$ python3 -q
>>> import numpy as np
>>> np.set_printoptions(precision=1, suppress=True, linewidth=200)
>>> out = np.array([[0, -1, 0, -2, 1],
...     [-1, 1, 2, -1, -1],
...     [2, 0, 1, -2, -3],
...     [2, 2, 2, -1, 0],
...     [0, 1, 0, -2, 2]])
>>> C = np.array([[3, -1, 0, 1], [0, 0, 0, -2], [-1, -1, 0, -3], [-3, 0, 0, -3]])
>>> arr = np.block([[out, np.zeros((5, 4))], [np.zeros((4, 5)), C]])
>>> print(arr)
[[ 0. -1.  0. -2.  1.  0.  0.  0.  0.]
 [-1.  1.  2. -1. -1.  0.  0.  0.  0.]
 [ 2.  0.  1. -2. -3.  0.  0.  0.  0.]
 [ 2.  2.  2. -1.  0.  0.  0.  0.  0.]
 [ 0.  1.  0. -2.  2.  0.  0.  0.  0.]
 [ 0.  0.  0.  0.  0.  3. -1.  0.  1.]
 [ 0.  0.  0.  0.  0.  0.  0.  0. -2.]
 [ 0.  0.  0.  0.  0. -1. -1.  0. -3.]
 [ 0.  0.  0.  0.  0. -3.  0.  0. -3.]]
>>> print((arr != 0).astype(int))
[[0 1 0 1 1 0 0 0 0]
 [1 1 1 1 1 0 0 0 0]
 [1 0 1 1 1 0 0 0 0]
 [1 1 1 1 0 0 0 0 0]
 [0 1 0 1 1 0 0 0 0]
 [0 0 0 0 0 1 1 0 1]
 [0 0 0 0 0 0 0 0 1]
 [0 0 0 0 0 1 1 0 1]
 [0 0 0 0 0 1 0 0 1]]
>>> print(np.round(np.linalg.det(arr), 1))
0.0
>>> print(arr @ arr)
[[ -3.  -4.  -6.   1.   3.   0.   0.   0.   0.]
 [  1.  -1.   2.   0. -10.   0.   0.   0.   0.]
 [ -2.  -9.  -3.   2.  -7.   0.   0.   0.   0.]
 [  0.  -2.   4.  -9.  -6.   0.   0.   0.   0.]
 [ -5.  -1.  -2.  -3.   3.   0.   0.   0.   0.]
 [  0.   0.   0.   0.   0.   6.  -3.   0.   2.]
 [  0.   0.   0.   0.   0.   6.   0.   0.   6.]
 [  0.   0.   0.   0.   0.   6.   1.   0.  10.]
 [  0.   0.   0.   0.   0.   0.   3.   0.   6.]]
>>> U, sig, Vt = np.linalg.svd(arr)
>>> V = Vt[:(sig > 1e-8).sum()]
>>> rng = np.random.default_rng(66)
>>> x0 = arr[1] + -2 * arr[7] + rng.integers(2) * np.eye(9)[4]
>>> print(x0)
[-1.  1.  2. -1.  0.  2.  2.  0.  6.]
>>> print(np.allclose(V.T @ V @ x0, x0))
True
>>> print(np.linalg.matrix_rank(np.vstack([arr, x0])))
8
>>> print(round(np.linalg.norm(x0 - V.T @ V @ x0), 1))
0.0
>>> f = np.array([2, -2, 2, 1, 1, 2, 0, -1, 1, -2, 2, -1, -1, 1])
>>> r1 = np.array([3, 2, 0, 0, 1])
>>> X = f[:, None] + r1[None, :]
>>> print(X)
[[ 5  4  2  2  3]
 [ 1  0 -2 -2 -1]
 [ 5  4  2  2  3]
 [ 4  3  1  1  2]
 [ 4  3  1  1  2]
 [ 5  4  2  2  3]
 [ 3  2  0  0  1]
 [ 2  1 -1 -1  0]
 [ 4  3  1  1  2]
 [ 1  0 -2 -2 -1]
 [ 5  4  2  2  3]
 [ 2  1 -1 -1  0]
 [ 2  1 -1 -1  0]
 [ 4  3  1  1  2]]
>>> U, sig, Vt = np.linalg.svd(X)
>>> V = Vt[:(sig > 1e-8).sum()]
>>> x0 = X[8] + 3 * X[11] + rng.integers(2) * np.eye(5)[1]
>>> print(x0)
[10.  7. -2. -2.  2.]
>>> print(np.allclose(V.T @ V @ x0, x0))
False
>>> print(np.diag(V.T @ V))
[0.7 0.3 0.4 0.4 0.2]
>>> print(V.T @ V)
[[ 0.7  0.4 -0.1 -0.1  0.1]
 [ 0.4  0.3  0.1  0.1  0.2]
 [-0.1  0.1  0.4  0.4  0.2]
 [-0.1  0.1  0.4  0.4  0.2]
 [ 0.1  0.2  0.2  0.2  0.2]]
>>> print(round(float(np.linalg.norm(x0 - V.T @ V @ x0)), 1))
0.8
>>> U, sig, Vt = np.linalg.svd(X)
>>> print(np.argmax(sig[:-1] / (sig[1:] + 1e-6)) + 1)
2
>>> print(sig.round(1) + 0)
[19.3  6.1  0.   0.   0. ]
>>> out = U[:, :2] @ np.diag(sig[:2]) @ Vt[:2]
>>> print(round(float(np.linalg.norm(X - out, 2)), 1), np.round(sig[2], 1))
0.0 0.0
>>> print(np.linalg.matrix_rank(out))
2
>>> print(np.linalg.matrix_rank(X, rtol=0.05))
2
>>> C = np.array([[-1.4, 0.3, 1.9, -1.0, -1.0, -0.1, -1.7, -0.9, -0.3, -0.7]])
>>> W0 = np.array([[-2],
...     [-1],
...     [-1],
...     [2],
...     [-2],
...     [1],
...     [-1],
...     [3],
...     [-1],
...     [-3],
...     [3],
...     [2],
...     [2],
...     [-2],
...     [2],
...     [1],
...     [-2],
...     [-3],
...     [3],
...     [2],
...     [3],
...     [2],
...     [1],
...     [-2],
...     [1],
...     [-3],
...     [1],
...     [-2],
...     [-1],
...     [1],
...     [3],
...     [1],
...     [-1],
...     [-1],
...     [-2],
...     [3],
...     [0],
...     [2],
...     [-1],
...     [-3]]) @ C + 0.3 * rng.normal(size=(40, 10))
>>> print(W0.round(1) + 0)
[[ 2.6 -0.7 -4.1  1.6  1.5  0.4  3.7  1.9  0.7  1.5]
 [ 1.4  0.  -2.1  1.3  1.   0.1  1.3  0.9  1.   0.7]
 [ 1.3 -0.2 -1.6  1.3  0.8 -0.3  1.4  0.9 -0.3  1.2]
 [-3.   0.5  4.3 -2.3 -2.  -0.4 -3.2 -2.  -0.5 -1.6]
 [ 3.1 -0.8 -4.2  2.1  1.4  0.7  3.5  1.9  0.6  1.8]
 [-1.4  0.2  1.7 -0.9 -0.5 -0.4 -1.4 -0.8 -0.2 -0.3]
 [ 1.6 -0.6 -1.9  0.5  1.  -0.2  2.1  1.  -0.5  1.1]
 [-4.4  0.7  6.  -2.4 -2.4 -0.5 -5.4 -2.3 -0.8 -2.5]
 [ 1.9 -0.4 -1.9  0.6  0.9  0.   1.6  0.6  0.   0.7]
 [ 4.  -0.9 -5.7  3.   3.2  0.4  5.5  2.9  0.6  2. ]
 [-4.2  0.8  6.  -3.6 -2.9 -0.2 -5.5 -3.1 -0.2 -2. ]
 [-2.7  0.3  4.  -2.2 -2.2  0.  -3.1 -1.8 -1.1 -1.4]
 [-3.3  0.9  3.7 -2.3 -2.3 -0.3 -3.2 -1.4 -0.4 -1.9]
 [ 2.5 -0.5 -4.   2.1  1.6 -0.4  3.4  1.9  1.   1.4]
 [-2.7  1.1  4.1 -2.  -2.3  0.  -3.6 -1.3 -0.4 -1.2]
 [-0.9  0.4  2.1 -1.2 -1.   0.  -1.7 -0.5 -0.5 -0.6]
 [ 2.5 -0.8 -4.7  2.1  1.9  0.1  3.   1.5  0.3  1.1]
 [ 4.4 -1.5 -4.8  3.2  2.9  0.9  4.8  2.7  0.3  2.5]
 [-4.3  0.9  5.9 -3.4 -2.9 -0.3 -4.7 -2.4 -1.6 -2. ]
 [-3.3  0.3  3.6 -1.4 -2.7 -0.4 -3.8 -1.8 -0.6 -1.7]
 [-4.7  1.   5.5 -2.8 -2.7  0.  -5.3 -3.1 -1.2 -2.2]
 [-2.8  0.7  3.8 -1.8 -2.   0.1 -3.  -1.5 -1.  -1.3]
 [-1.8  0.1  2.1 -0.8 -1.3  0.4 -1.2 -1.  -0.4 -1.1]
 [ 2.9 -0.1 -3.5  2.3  2.1  0.3  3.2  1.7  0.7  1.2]
 [-1.6  0.1  2.  -1.2 -0.8 -0.2 -1.9 -0.9 -0.2 -0.5]
 [ 3.8 -0.8 -5.6  2.9  3.2  0.6  4.9  2.9  1.3  1.9]
 [-1.8  0.6  2.  -1.  -0.1  0.3 -1.8 -0.7  0.  -0.4]
 [ 3.  -1.1 -3.7  2.1  2.3  0.3  3.4  2.8  0.8  1.8]
 [ 1.4 -0.2 -2.5  1.1  1.1 -0.1  1.9  1.5  0.2  0.7]
 [-1.3  0.2  2.2 -1.  -1.4  0.1 -1.9 -0.7 -0.5 -0.5]
 [-4.5  1.2  5.8 -2.8 -2.8 -0.3 -5.3 -2.9 -0.9 -2. ]
 [-1.4  0.3  2.3 -0.7 -1.  -0.1 -2.1 -0.6  0.2 -1. ]
 [ 1.9 -0.3 -2.1  1.1  0.9  0.2  1.8  0.8  0.4  0.6]
 [ 1.  -0.4 -2.1  1.2  1.   0.3  1.6  1.3  0.6  0.5]
 [ 2.9 -0.3 -3.6  2.4  2.3  0.2  3.7  1.7  0.5  1.4]
 [-3.8  0.5  5.6 -2.6 -2.6 -0.7 -5.5 -2.6 -0.8 -2. ]
 [ 0.3 -0.1 -0.3  0.   0.   0.2 -0.2 -0.4 -0.3 -0.4]
 [-3.3  1.1  3.9 -2.3 -2.4 -0.4 -2.6 -2.2 -0.2 -1.8]
 [ 1.1  0.2 -2.1  1.6  0.7  0.   1.6  1.2  0.7  0.9]
 [ 4.3 -0.9 -4.7  3.2  2.8  0.4  4.6  3.1  0.5  2. ]]
>>> d = np.linalg.norm(W0[:, None] - W0[None], axis=-1)
>>> print(np.flatnonzero(d[27] < d.mean() / 2))
[ 0  4  6  9 13 16 17 23 25 27 28 32 34 39]
>>> print((d + 1e9 * np.eye(40)).round(6).argmin(axis=1))
[ 4 38  8 11  0 24  8 35 32 25 30 21  3  0 21 29 13 39 30 12 30 11 29 34  5  9  5  4 33 15 20 24  8  1 23  7  5 12  1 17]
>>> print(np.linalg.matrix_rank(d ** 2))
12
>>> print(d[27].round(6).argsort(kind="stable")[:4])
[27  4  0 34]
